In [1]: import numpy as np

In [2]: from numpy import linalg as LA

In [3]: np.set_printoptions(suppress=True, linewidth=200)

In [4]: tidy = lambda a: np.round(a, 1) + 0

In [5]: Z = np.sign(np.array([[-1, -1, 1, 0], [0, -2, -1, -1], [2, 1, -1, 2], [2, 2, -2, -2]]))

In [6]: B = (np.tril(Z, -1) + np.eye(4)) @ (np.triu(Z, 1) + np.eye(4))

In [7]: vals = np.array([1, 3, 3, -3])

In [8]: J = np.rint(B * vals @ LA.inv(B)) + 0

In [9]: J
Out[9]: 
array([[  5.,   2.,  -2.,  -2.],
       [-12.,  -9.,   6.,   6.],
       [  2.,   2.,   1.,  -2.],
       [-10., -10.,   4.,   7.]])

In [10]: Uu, sv, VT = LA.svd(J, full_matrices=False)

In [11]: np.allclose(Uu * sv @ VT, J)
Out[11]: True

In [12]: (sv > 1e-8).sum()
Out[12]: np.int64(4)

In [13]: A = np.loadtxt("out8.csv", delimiter=",")

In [14]: A
Out[14]: 
array([[2., 2., 2., 1.],
       [3., 0., 2., 1.],
       [1., 2., 1., 2.],
       [0., 0., 0., 1.]])

In [15]: np.allclose(A @ A.T, A.T @ A)
Out[15]: False

In [16]: tidy(LA.det(A))
Out[16]: np.float64(2.0)

In [17]: (A + A.T) / 2
Out[17]: 
array([[2. , 2.5, 1.5, 0.5],
       [2.5, 0. , 2. , 0.5],
       [1.5, 2. , 1. , 1. ],
       [0.5, 0.5, 1. , 1. ]])

In [18]: tidy(np.sort(np.abs(LA.eigvals(A))))
Out[18]: array([0.2, 1. , 1.8, 5.1])

In [19]: tidy(np.abs(LA.eigvals(A)).max())
Out[19]: np.float64(5.1)

In [20]: B = A[0, 0] * A[1:] - np.outer(A[1:, 0], A[0])

In [21]: B
Out[21]: 
array([[ 0., -6., -2., -1.],
       [ 0.,  2.,  0.,  3.],
       [ 0.,  0.,  0.,  2.]])

In [22]: A[:, 0] / A[0, 0]
Out[22]: array([1. , 1.5, 0.5, 0. ])

In [23]: np.flatnonzero(~B.round(6).any(axis=1))
Out[23]: array([], dtype=int64)

In [24]: B = np.array([[-4, -9, 9, -1, -1], [7, -4, -6, -1, -4], [0, 8, 2, -3, -3]])

In [25]: arr = np.block([[np.zeros((3, 3)), B], [B.T, np.zeros((5, 5))]])

In [26]: arr
Out[26]: 
array([[ 0.,  0.,  0., -4., -9.,  9., -1., -1.],
       [ 0.,  0.,  0.,  7., -4., -6., -1., -4.],
       [ 0.,  0.,  0.,  0.,  8.,  2., -3., -3.],
       [-4.,  7.,  0.,  0.,  0.,  0.,  0.,  0.],
       [-9., -4.,  8.,  0.,  0.,  0.,  0.,  0.],
       [ 9., -6.,  2.,  0.,  0.,  0.,  0.,  0.],
       [-1., -1., -3.,  0.,  0.,  0.,  0.,  0.],
       [-1., -4., -3.,  0.,  0.,  0.,  0.,  0.]])

In [27]: tidy(np.trace(LA.pinv(arr) @ arr))
Out[27]: np.float64(6.0)

In [28]: np.allclose(arr[:-1].T @ LA.lstsq(arr[:-1].T, arr[-1])[0], arr[-1])
Out[28]: True

In [29]: np.abs(np.diag(LA.qr(arr)[1])) > 1e-9
Out[29]: array([ True,  True,  True,  True,  True,  True, False, False])

In [30]: LA.lstsq(arr[:-1].T, arr[-1])[2]
Out[30]: np.int32(6)
